>>> import numpy as np
>>> np.set_printoptions(precision=2, suppress=True, linewidth=160)
>>> def rd(a):
...     return np.round(a, 2) + 0
... 
>>> W0 = np.array([[1, -1], [1, 0]])
>>> M2 = np.linalg.inv(W0)
>>> np.allclose(M2, W0.T)
False
>>> (np.abs(M2) > 1e-9).astype(int)
array([[0, 1],
       [1, 1]])
>>> W0 @ M2
array([[1., 0.],
       [0., 1.]])
>>> f, r1 = W0[1], W0[0]
>>> f @ r1
np.int64(1)
>>> f @ f
np.int64(1)
>>> p = (f @ r1) / (f @ f) * f
>>> np.outer(f, r1)
array([[ 1, -1],
       [ 0,  0]])
>>> print(r1 - p)
[ 0. -1.]
>>> print(p)
[1. 0.]
>>> np.linalg.matrix_rank(np.outer(f, r1))
np.int64(1)
>>> (r1 - p) @ f
np.float64(0.0)
>>> X = np.load("run18.npy")
>>> X
array([[4, 6, 8, 0, 4, 0],
       [2, 5, 2, 7, 7, 0],
       [2, 5, 9, 6, 0, 9],
       [1, 4, 7, 9, 5, 2],
       [9, 9, 6, 6, 9, 5],
       [5, 3, 4, 5, 3, 5]])
>>> q, Rm = np.linalg.qr(X)
>>> rd(q @ Rm)
array([[4., 6., 8., 0., 4., 0.],
       [2., 5., 2., 7., 7., 0.],
       [2., 5., 9., 6., 0., 9.],
       [1., 4., 7., 9., 5., 2.],
       [9., 9., 6., 6., 9., 5.],
       [5., 3., 4., 5., 3., 5.]])
>>> rd(abs(Rm[0, 0])), rd(np.linalg.norm(X[:, 0]))
(np.float64(11.45), np.float64(11.45))
>>> rd(q.T @ q)
array([[1., 0., 0., 0., 0., 0.],
       [0., 1., 0., 0., 0., 0.],
       [0., 0., 1., 0., 0., 0.],
       [0., 0., 0., 1., 0., 0.],
       [0., 0., 0., 0., 1., 0.],
       [0., 0., 0., 0., 0., 1.]])
>>> print(np.allclose(Rm.T @ Rm, X.T @ X))
True
>>> q, evecs = np.linalg.qr(X[:, :3])[0], np.linalg.qr(X[:, 3:])[0]
>>> sv = np.linalg.svd(q.T @ evecs, compute_uv=False)
>>> rd(np.linalg.norm(q @ q.T - evecs @ evecs.T, 2))
np.float64(0.8)
>>> print((sv > 0.9).sum())
1
>>> print(rd(np.degrees(np.arccos(sv.clip(0, 1)))))
[ 1.34 47.05 53.15]
>>> print(rd(sv))
[1.   0.68 0.6 ]
>>> x = np.array([-2, -3])
>>> (W0 * x).sum(axis=1)
array([ 1, -2])
>>> print((W0 @ x).argmax())
0
>>> W0 @ np.eye(2)[1]
array([-1.,  0.])
>>> print(W0 @ x)
[ 1 -2]
>>> x = np.array([0, -1, -2, -1, 1, -1])
>>> print((X * x).sum(axis=1))
[-18  -9 -38 -24 -23 -18]
>>> print(X @ np.ones(6))
[22. 23. 31. 28. 44. 25.]
>>> X @ (2 * x)
array([-36, -18, -76, -48, -46, -36])
>>> print(np.einsum("ij,j->i", X, x))
[-18  -9 -38 -24 -23 -18]
>>> M2 = X[0, 0] * X[1:] - np.outer(X[1:, 0], X[0])
>>> M2
array([[  0,   8,  -8,  28,  20,   0],
       [  0,   8,  20,  24,  -8,  36],
       [  0,  10,  20,  36,  16,   8],
       [  0, -18, -48,  24,   0,  20],
       [  0, -18, -24,  20,  -8,  20]])
>>> np.flatnonzero(~M2.round(6).any(axis=1))
array([], dtype=int64)
>>> arr = np.load("block12.npy")
>>> rd(arr)
array([[1.  , 0.  , 0.  ],
       [0.33, 0.33, 0.33],
       [0.  , 0.5 , 0.5 ]])
>>> U, sv, Vt = np.linalg.svd(arr)
>>> rd(sv)
array([1.08, 0.82, 0.  ])
>>> M2 = U[:, :2] @ np.diag(sv[:2]) @ Vt[:2]
>>> np.linalg.matrix_rank(M2)
np.int64(2)
>>> np.linalg.matrix_rank(arr, rtol=0.05)
np.int64(2)
>>> print(rd(np.abs(arr - M2).max()))
0.0
>>> f = np.array([1, 3])
>>> M2 = W0 + np.outer(f, np.eye(2)[0])
>>> np.linalg.matrix_rank(M2 - W0)
np.int64(1)
>>> rd(np.linalg.det(M2) / np.linalg.det(W0)), rd(1 + np.linalg.solve(W0, f)[0])
(np.float64(4.0), np.float64(4.0))
>>> rng = np.random.default_rng(10)
>>> M2 = arr + rng.integers(-2, 3, (3, 2)) @ rng.integers(-2, 3, (2, 3))
>>> rd(M2)
array([[ 1.  , -6.  , -2.  ],
       [ 0.33,  4.33,  0.33],
       [ 0.  , -5.5 , -1.5 ]])
>>> np.linalg.matrix_rank(M2 - arr, tol=1e-8)
np.int64(2)
>>> rd(M2 - arr)
array([[ 0., -6., -2.],
       [ 0.,  4.,  0.],
       [ 0., -6., -2.]])
>>> rd(np.trace(M2))
np.float64(3.83)
>>> rd((M2 + M2.T) / 2)
array([[ 1.  , -2.83, -1.  ],
       [-2.83,  4.33, -2.58],
       [-1.  , -2.58, -1.5 ]])
>>> print(rd(np.linalg.matrix_power(M2, 4)))
[[ -34.5  -277.25   -5.25]
 [  24.28  181.67    2.49]
 [ -26.63 -200.88   -2.32]]
>>> rd((M2 - M2.T) / 2)
array([[ 0.  , -3.17, -1.  ],
       [ 3.17,  0.  ,  2.92],
       [ 1.  , -2.92,  0.  ]])
>>> K = np.load("mat.npy")
>>> K
array([[ 0,  2],
       [ 0, -2],
       [ 0,  0],
       [ 0,  0],
       [ 0,  0],
       [ 0,  0]])
>>> # column 1 is much longer than the rest
>>> K.shape
(6, 2)
>>> np.count_nonzero(K)
np.int64(2)
>>> np.unravel_index(np.abs(K).argmax(), K.shape)
(np.int64(0), np.int64(1))
>>> np.diff(K, axis=0)
array([[ 0, -4],
       [ 0,  2],
       [ 0,  0],
       [ 0,  0],
       [ 0,  0]])
>>> K - K[0]
array([[ 0,  0],
       [ 0, -4],
       [ 0, -2],
       [ 0, -2],
       [ 0, -2],
       [ 0, -2]])
>>> print(K.mean(axis=0))
[0. 0.]
>>> np.abs(K).max()
np.int64(2)
>>> print(K.sum(axis=1))
[ 2 -2  0  0  0  0]
>>> F = np.minimum.outer(np.arange(1, 5), np.arange(1, 5)) * -3
>>> F
array([[ -3,  -3,  -3,  -3],
       [ -3,  -6,  -6,  -6],
       [ -3,  -6,  -9,  -9],
       [ -3,  -6,  -9, -12]])
>>> x = np.array([-7, -7, 6, -7])
>>> a = np.maximum(F @ x, 0)
>>> F.T @ a
array([ -837, -1539, -2034, -2313])
>>> np.flatnonzero(a > 1e-9)
array([0, 1, 2, 3])
>>> np.tanh(F @ x)
array([1., 1., 1., 1.])
>>> np.maximum(F @ x, 0) - np.maximum(-F @ x, 0)
array([45, 69, 72, 93])
>>> F * (a > 1e-9)[:, None]
array([[ -3,  -3,  -3,  -3],
       [ -3,  -6,  -6,  -6],
       [ -3,  -6,  -9,  -9],
       [ -3,  -6,  -9, -12]])
>>> np.maximum(F @ (3 * x), 0)
array([135, 207, 216, 279])
>>> blk = np.stack([W0, -1 * W0, W0[::-1]])
>>> np.linalg.matrix_rank(blk)
array([2, 2, 2])
>>> np.linalg.matrix_rank(blk.reshape(3, -1))
np.int64(2)
>>> (blk @ W0.T).shape
(3, 2, 2)
>>> rd(np.linalg.det(blk))
array([ 1.,  1., -1.])
>>> np.einsum("bij,cij->bc", blk, blk)
array([[ 3, -3,  2],
       [-3,  3, -2],
       [ 2, -2,  3]])
>>> blk.sum(axis=0)
array([[ 1,  0],
       [ 1, -1]])
>>> rd(np.linalg.norm(blk, axis=(1, 2)))
array([1.73, 1.73, 1.73])
